In [1]: import numpy as np

In [2]: np.set_printoptions(precision=1, suppress=True, linewidth=120, sign=" ")

In [3]: tidy = lambda a: np.round(a, 1) + 0

In [4]: E = np.load("m.npy")

In [5]: print(E)
[[ 1  0  0  0  0  0  0]
 [ 1  0  0  0  0  0  0]
 [ 2  0  2  0  0  0  0]
 [ 0  2  2  2  0  0  0]
 [ 2  2  1  0  1  0  0]
 [ 0  2  2  0  1  0  0]
 [ 2  1  0  1  0  2  0]]

In [6]: tidy(np.trace(np.linalg.pinv(E) @ E))
Out[6]: np.float64(5.0)

In [7]: np.allclose(E[:-1].T @ np.linalg.lstsq(E[:-1].T, E[-1])[0], E[-1])
Out[7]: False

In [8]: tidy(np.linalg.norm(E[5] - E[4]))
Out[8]: np.float64(2.2)

In [9]: tidy(np.linalg.norm(E, 2))
Out[9]: np.float64(5.6)

In [10]: tidy(np.linalg.norm(E, axis=0))
Out[10]: array([ 3.7,  3.6,  3.6,  2.2,  1.4,  2. ,  0. ])

In [11]: E[5] @ E[4]
Out[11]: np.int64(7)

In [12]: out = np.array([[-7, -6], [-6, 6], [-6, -5], [5, 2], [7, -7], [-2, -6], [4, -1]])

In [13]: np.linalg.matrix_rank(np.vstack([E, out.T]))
Out[13]: np.int64(7)

In [14]: out.T @ E.T
Out[14]: 
array([[ -7,  -7, -26, -14, -25, -17, -19],
       [ -6,  -6, -22,   6, -12,  -5, -16]])

In [15]: print([round(float(x), 1) for x in np.linalg.svd(E, compute_uv=False)[:3]])
[5.6, 3.2, 2.3]

In [16]: tidy(np.linalg.norm(E, 2) / np.linalg.norm(E))
Out[16]: np.float64(0.8)

In [17]: J = np.load("out1.npy")

In [18]: J
Out[18]: 
array([[  0,   0,   0,  11],
       [  0,   0,   0,  11],
       [  0,   0,   2,   5],
       [  0,   0,   0,   7],
       [  0,   0,   0,   9],
       [  0,   0,   0,  11],
       [  0,   0,   0,  11],
       [  0,   0,   5,   3],
       [  0,   0,   0,  11],
       [  1,   0,   8,   1],
       [  2,   1,  11,   0],
       [  0,   0,   0,   7],
       [  0,   0,   0,  11],
       [  0,   0,   5,   3],
       [  1,   0,   8,   1],
       [  0,   0,   2,   5],
       [  0,   0,   0,   7],
       [  0,   0,   2,   5],
       [  0,   0,   5,   3],
       [  2,   1,  11,   0],
       [  0,   0,   2,   5]])

In [19]: Ac = J - J.mean(axis=0)

In [20]: Uu, s, vt = np.linalg.svd(Ac, full_matrices=False)

In [21]: tidy(s)
Out[21]: array([ 24. ,   5.8,   1.3,   0.5])

In [22]: tidy(vt[0] * np.sign(vt[0, np.abs(vt[0]).argmax()]))
Out[22]: array([-0.1,  0. , -0.7,  0.7])

In [23]: (np.sign(Uu[:, 0]) == np.sign(Uu[0, 0])).astype(int)
Out[23]: array([ 1,  1,  0,  1,  1,  1,  1,  0,  1,  0,  0,  1,  1,  0,  0,  0,  1,  0,  0,  0,  0])

In [24]: np.searchsorted(np.cumsum(s ** 2) / (s ** 2).sum(), 0.9) + 1
Out[24]: np.int64(1)

In [25]: Uu, s, vt = np.linalg.svd(J)

In [26]: np.argmax(s[:-1] / (s[1:] + 1e-6)) + 1
Out[26]: np.int64(2)

In [27]: tidy(s)
Out[27]: array([ 33.2,  21.3,   1.6,   0.5])

In [28]: out = Uu[:, :2] @ np.diag(s[:2]) @ vt[:2]

In [29]: print(tidy(np.linalg.norm(J - out) / np.linalg.norm(J)))
0.0

In [30]: print(np.linalg.matrix_rank(J, rtol=0.05))
2

In [31]: out = E / np.sqrt((E ** 2).mean(axis=1, keepdims=True))

In [32]: np.linalg.matrix_rank(out) == np.linalg.matrix_rank(E)
Out[32]: np.True_

In [33]: np.linalg.matrix_rank(E - E.mean(axis=1, keepdims=True))
Out[33]: np.int64(5)

In [34]: tidy(np.linalg.norm(out, axis=1))
Out[34]: array([ 2.6,  2.6,  2.6,  2.6,  2.6,  2.6,  2.6])

In [35]: tidy(E - E.mean(axis=1, keepdims=True))
Out[35]: 
array([[ 0.9, -0.1, -0.1, -0.1, -0.1, -0.1, -0.1],
       [ 0.9, -0.1, -0.1, -0.1, -0.1, -0.1, -0.1],
       [ 1.4, -0.6,  1.4, -0.6, -0.6, -0.6, -0.6],
       [-0.9,  1.1,  1.1,  1.1, -0.9, -0.9, -0.9],
       [ 1.1,  1.1,  0.1, -0.9,  0.1, -0.9, -0.9],
       [-0.7,  1.3,  1.3, -0.7,  0.3, -0.7, -0.7],
       [ 1.1,  0.1, -0.9,  0.1, -0.9,  1.1, -0.9]])

In [36]: M = np.load("arr.npy")

In [37]: M
Out[37]: 
array([[ 1.8, -2.9, -1.5, -1.5, -3.5,  0.2],
       [ 1.8, -2.9, -1.1, -1.5, -3.4,  0.2],
       [ 2.3, -1.6, -1. , -0.1, -3.4,  0. ],
       [ 0.5, -3.2, -0.7, -1.9, -1.8,  0.2],
       [-1. , -3. , -0.3, -2.7,  0. ,  0.6],
       [ 1.4,  0.2, -0.3,  0.7, -1.8, -0.1],
       [ 2.5,  0.1, -0.7,  1.1, -3.5, -0.2],
       [ 0. , -0.1,  0. , -0.1, -0.1,  0.1],
       [ 0.6, -2.9, -0.8, -2.2, -1.7,  0.6],
       [-1. , -3. , -0.4, -2.5, -0.2,  0.5],
       [ 2.7,  0.3, -0.7,  1.2, -3.4, -0.5],
       [ 0.4, -2.9, -0.8, -2. , -1.6,  0.5],
       [-0.3, -1.3, -0.3, -1.2,  0. ,  0.4],
       [ 0.8, -1.4, -0.9, -0.7, -1.7,  0.2],
       [ 0. ,  0. ,  0.1, -0.1, -0.1,  0. ],
       [ 0.9, -1.5, -0.7, -0.6, -1.6,  0.1],
       [ 0.5, -3. , -0.9, -2. , -1.7,  0.3],
       [-0.8, -3.1, -0.3, -2.6,  0.2,  0.6],
       [-0.9, -2.9, -0.3, -2.7, -0.1,  0.7],
       [-0.9, -3.1, -0.4, -2.5,  0.1,  0.7],
       [ 0.6, -2.9, -0.8, -2. , -1.5,  0.5],
       [-0.4, -1.5, -0.3, -1.4,  0. ,  0.3],
       [ 1.2,  0.2, -0.4,  0.6, -1.7, -0.2],
       [ 1.7, -3.1, -1.1, -1.2, -3.4,  0.1],
       [ 1.2,  0. , -0.5,  0.5, -1.6, -0.2],
       [ 1. , -1.5, -0.5, -0.8, -1.6,  0. ],
       [ 0.4, -3. , -1. , -1.9, -1.7,  0.5],
       [ 1.3,  0. , -0.6,  0.7, -1.5,  0. ],
       [ 0. , -0.1, -0.1, -0.1, -0.1,  0.1],
       [ 0.9, -1.5, -0.5, -0.6, -1.7,  0. ],
       [ 1. , -1.5, -0.7, -0.7, -1.7,  0. ]])

In [38]: Ac = M - M.mean(axis=0)

In [39]: Uu, s, vt = np.linalg.svd(Ac, full_matrices=False)

In [40]: print(tidy(vt[0] * np.sign(vt[0, np.abs(vt[0]).argmax()])))
[ 0.4  0.5  0.   0.6 -0.4 -0.1]

In [41]: np.searchsorted(np.cumsum(s ** 2) / (s ** 2).sum(), 0.9) + 1
Out[41]: np.int64(2)

In [42]: (np.sign(Uu[:, 0]) == np.sign(Uu[0, 0])).astype(int)
Out[42]: 
array([ 1,  1,  1,  0,  0,  1,  1,  1,  0,  0,  1,  0,  0,  1,  1,  1,  0,  0,  0,  0,  0,  0,  1,  1,  1,  1,  0,  1,
        1,  1,  1])

In [43]: def softmax(z):
    ...:     e = np.exp(z - z.max(axis=-1, keepdims=True))
    ...:     return e / e.sum(axis=-1, keepdims=True)
    ...: 

In [44]: tidy(softmax(E).sum(axis=1))
Out[44]: array([ 1.,  1.,  1.,  1.,  1.,  1.,  1.])

In [45]: tidy(softmax(E[1] + -1))
Out[45]: array([ 0.3,  0.1,  0.1,  0.1,  0.1,  0.1,  0.1])

In [46]: print(tidy(softmax(E[1])))
[ 0.3  0.1  0.1  0.1  0.1  0.1  0.1]

In [47]: print(tidy(softmax(10 * E[1])))
[ 1.  0.  0.  0.  0.  0.  0.]

In [48]: scores = E @ E.T / np.sqrt(7)

In [49]: print(tidy(softmax(scores)))
[[ 0.1  0.1  0.2  0.1  0.2  0.1  0.2]
 [ 0.1  0.1  0.2  0.1  0.2  0.1  0.2]
 [ 0.   0.   0.4  0.1  0.2  0.1  0.1]
 [ 0.   0.   0.   0.7  0.1  0.2  0. ]
 [ 0.   0.   0.1  0.1  0.5  0.2  0.1]
 [ 0.   0.   0.1  0.3  0.2  0.4  0. ]
 [ 0.   0.   0.1  0.1  0.1  0.   0.6]]

In [50]: print(tidy(softmax(scores)[1] @ E))
[ 1.4  0.9  0.9  0.4  0.3  0.4  0. ]

In [51]: softmax(scores).round(6).argmax(axis=1)
Out[51]: array([ 2,  2,  2,  3,  4,  5,  6])

In [52]: cent = M[[9, 20]].astype(float)

In [53]: for _ in range(6):
    ...:     z = np.linalg.norm(M[:, None] - cent, axis=-1).argmin(axis=1)
    ...:     cent = np.array([M[z == j].mean(axis=0) for j in range(2)])
    ...: 

In [54]: print(z)
[ 1  1  1  0  0  1  1  1  0  0  1  0  0  1  1  1  0  0  0  0  0  0  1  1  1  1  0  1  1  1  1]

In [55]: print(tidy(cent[1] - cent[0]))
[ 1.4  1.8 -0.1  1.9 -1.2 -0.5]

In [56]: K = np.load("mat.npy")

In [57]: K
Out[57]: 
array([[ -8, -48,   0,   5,  30,   0],
       [  0, -16,   0,   0,  10,   0],
       [-16, -16, -32,  10,  10,  20],
       [  0,   0,   0,   6,  36,   0],
       [  0,   0,   0,   0,  12,   0],
       [  0,   0,   0,  12,  12,  24]])

In [58]: out = K / np.linalg.norm(K, axis=1, keepdims=True)

In [59]: cov = out @ out.T

In [60]: print(tidy(np.linalg.norm(out, axis=1)))
[ 1.  1.  1.  1.  1.  1.]

In [61]: (cov - 2 * np.eye(6)).round(6).argmax(axis=1)
Out[61]: array([ 1,  0,  5,  4,  3,  2])

In [62]: tidy(cov[3])
Out[62]: array([ 0.5,  0.5,  0.2,  1. ,  1. ,  0.5])

In [63]: np.argwhere(np.triu(np.abs(cov) > 0.95, 1))
Out[63]: 
array([[ 0,  1],
       [ 3,  4]])

In [64]: data = np.load("data.npy")

In [65]: data
Out[65]: 
array([[-1.,  0.,  0.],
       [ 0.,  2.,  0.],
       [ 0.,  0.,  2.]])

In [66]: Q, V = np.linalg.qr(data[:, :1])[0], np.linalg.qr(data[:, 1:])[0]

In [67]: s = np.linalg.svd(Q.T @ V, compute_uv=False)

In [68]: print((s > 0.9).sum())
0

In [69]: s
Out[69]: array([ 0.])

In [70]: tidy(np.abs(np.linalg.eigvals(E)).max())
Out[70]: np.float64(2.0)

In [71]: np.allclose(E, E.T)
Out[71]: False

In [72]: tidy(np.linalg.det(E))
Out[72]: np.float64(0.0)

In [73]: rng = np.random.default_rng(883)

In [74]: z = rng.permutation(3)

In [75]: out = data[:, z] * rng.choice([-1, 1], 3)

In [76]: out
Out[76]: 
array([[ 0.,  0., -1.],
       [ 0.,  2.,  0.],
       [ 2.,  0.,  0.]])

In [77]: Uu, _, vt = np.linalg.svd(data.T @ out)

In [78]: Uu @ vt
Out[78]: 
array([[ 0.,  0.,  1.],
       [ 0.,  1.,  0.],
       [ 1.,  0.,  0.]])

In [79]: print(z)
[ 2  1  0]

In [80]: (data + data.T) / 2
Out[80]: 
array([[-1.,  0.,  0.],
       [ 0.,  2.,  0.],
       [ 0.,  0.,  2.]])

In [81]: (data - data.T) / 2
Out[81]: 
array([[ 0.,  0.,  0.],
       [ 0.,  0.,  0.],
       [ 0.,  0.,  0.]])

In [82]: tidy(np.linalg.det(data))
Out[82]: np.float64(-4.0)

In [83]: tidy(np.abs(np.linalg.eigvals(data)).max())
Out[83]: np.float64(2.0)

In [84]: z = rng.permutation(3)

In [85]: z
Out[85]: array([ 1,  2,  0])

In [86]: out = data[z][:, z]

In [87]: np.allclose(out, data)
Out[87]: False

In [88]: print(np.diag(out))
[ 2.  2. -1.]

In [89]: out
Out[89]: 
array([[ 2.,  0.,  0.],
       [ 0.,  2.,  0.],
       [ 0.,  0., -1.]])

In [90]: tidy(np.sort(np.abs(np.linalg.eigvals(out))))
Out[90]: array([ 1.,  2.,  2.])

In [91]: W0 = np.array([[5, 0, 0, 2, 1, 4],
    ...:     [-1, 4, 2, 3, 3, 1],
    ...:     [3, 2, -1, -3, 1, 5],
    ...:     [5, 0, -5, -1, 4, 5],
    ...:     [4, 1, 0, -3, 1, -5],
    ...:     [4, -3, -3, -2, -5, 2]])

In [92]: W0
Out[92]: 
array([[ 5,  0,  0,  2,  1,  4],
       [-1,  4,  2,  3,  3,  1],
       [ 3,  2, -1, -3,  1,  5],
       [ 5,  0, -5, -1,  4,  5],
       [ 4,  1,  0, -3,  1, -5],
       [ 4, -3, -3, -2, -5,  2]])

In [93]: Q, R = np.linalg.qr(W0)

In [94]: tidy(R)
Out[94]: 
array([[-9.6,  0.6,  4.4,  2.8, -0.9, -4.9],
       [ 0. , -5.4, -2.3, -1.3, -5.6, -1.1],
       [ 0. ,  0. ,  3.8,  1.2, -2.2, -3.9],
       [ 0. ,  0. ,  0. , -5. , -1.8, -3.8],
       [ 0. ,  0. ,  0. ,  0. , -3.5,  2.7],
       [ 0. ,  0. ,  0. ,  0. ,  0. , -5.8]])

In [95]: Q.shape, R.shape
Out[95]: ((6, 6), (6, 6))

In [96]: np.allclose(R.T @ R, W0.T @ W0)
Out[96]: True

In [97]: tidy(np.abs(np.diag(R)))
Out[97]: array([ 9.6,  5.4,  3.8,  5. ,  3.5,  5.8])

In [98]: print(tidy(Q.T @ Q))
[[ 1.  0.  0.  0.  0.  0.]
 [ 0.  1.  0.  0.  0.  0.]
 [ 0.  0.  1.  0.  0.  0.]
 [ 0.  0.  0.  1.  0.  0.]
 [ 0.  0.  0.  0.  1.  0.]
 [ 0.  0.  0.  0.  0.  1.]]

In [99]: tidy(Q)
Out[99]: 
array([[-0.5, -0.1,  0.6, -0.5, -0.1, -0.3],
       [ 0.1, -0.7,  0. , -0.4,  0.5,  0.3],
       [-0.3, -0.4, -0.1,  0.5,  0.3, -0.6],
       [-0.5, -0.1, -0.7, -0.3, -0.3,  0.1],
       [-0.4, -0.2,  0.3,  0.5, -0.3,  0.6],
       [-0.4,  0.5,  0. ,  0. ,  0.7,  0.2]])

In [100]: tidy(Q @ R)
Out[100]: 
array([[ 5.,  0.,  0.,  2.,  1.,  4.],
       [-1.,  4.,  2.,  3.,  3.,  1.],
       [ 3.,  2., -1., -3.,  1.,  5.],
       [ 5.,  0., -5., -1.,  4.,  5.],
       [ 4.,  1.,  0., -3.,  1., -5.],
       [ 4., -3., -3., -2., -5.,  2.]])

In [101]: tidy(abs(R[0, 0])), tidy(np.linalg.norm(W0[:, 0]))
Out[101]: (np.float64(9.6), np.float64(9.6))

In [102]: cov = np.cov(J, rowvar=False)

In [103]: tidy(np.corrcoef(J[:, 2], J[:, 1])[0, 1])
Out[103]: np.float64(0.7)

In [104]: tidy(np.polyfit(J[:, 2], J[:, 1], 1))
Out[104]: array([ 0.1, -0.1])

In [105]: tidy(np.corrcoef(J.T))
Out[105]: 
array([[ 1. ,  0.9,  0.9, -0.7],
       [ 0.9,  1. ,  0.7, -0.5],
       [ 0.9,  0.7,  1. , -0.9],
       [-0.7, -0.5, -0.9,  1. ]])

In [106]: np.argsort(-J.std(axis=0).round(6), kind="stable")
Out[106]: array([ 3,  2,  0,  1])

In [107]: z = rng.permutation(6)

In [108]: z
Out[108]: array([ 4,  2,  0,  1,  3,  5])

In [109]: out = W0[z][:, z]

In [110]: out
Out[110]: 
array([[ 1,  0,  4,  1, -3, -5],
       [ 1, -1,  3,  2, -3,  5],
       [ 1,  0,  5,  0,  2,  4],
       [ 3,  2, -1,  4,  3,  1],
       [ 4, -5,  5,  0, -1,  5],
       [-5, -3,  4, -3, -2,  2]])

In [111]: tidy(np.sort(np.abs(np.linalg.eigvals(out))))
Out[111]: array([ 2.9,  2.9,  6.5,  6.5,  7.5,  7.5])

In [112]: np.trace(out)
Out[112]: np.int64(10)

In [113]: np.allclose(out, W0)
Out[113]: False
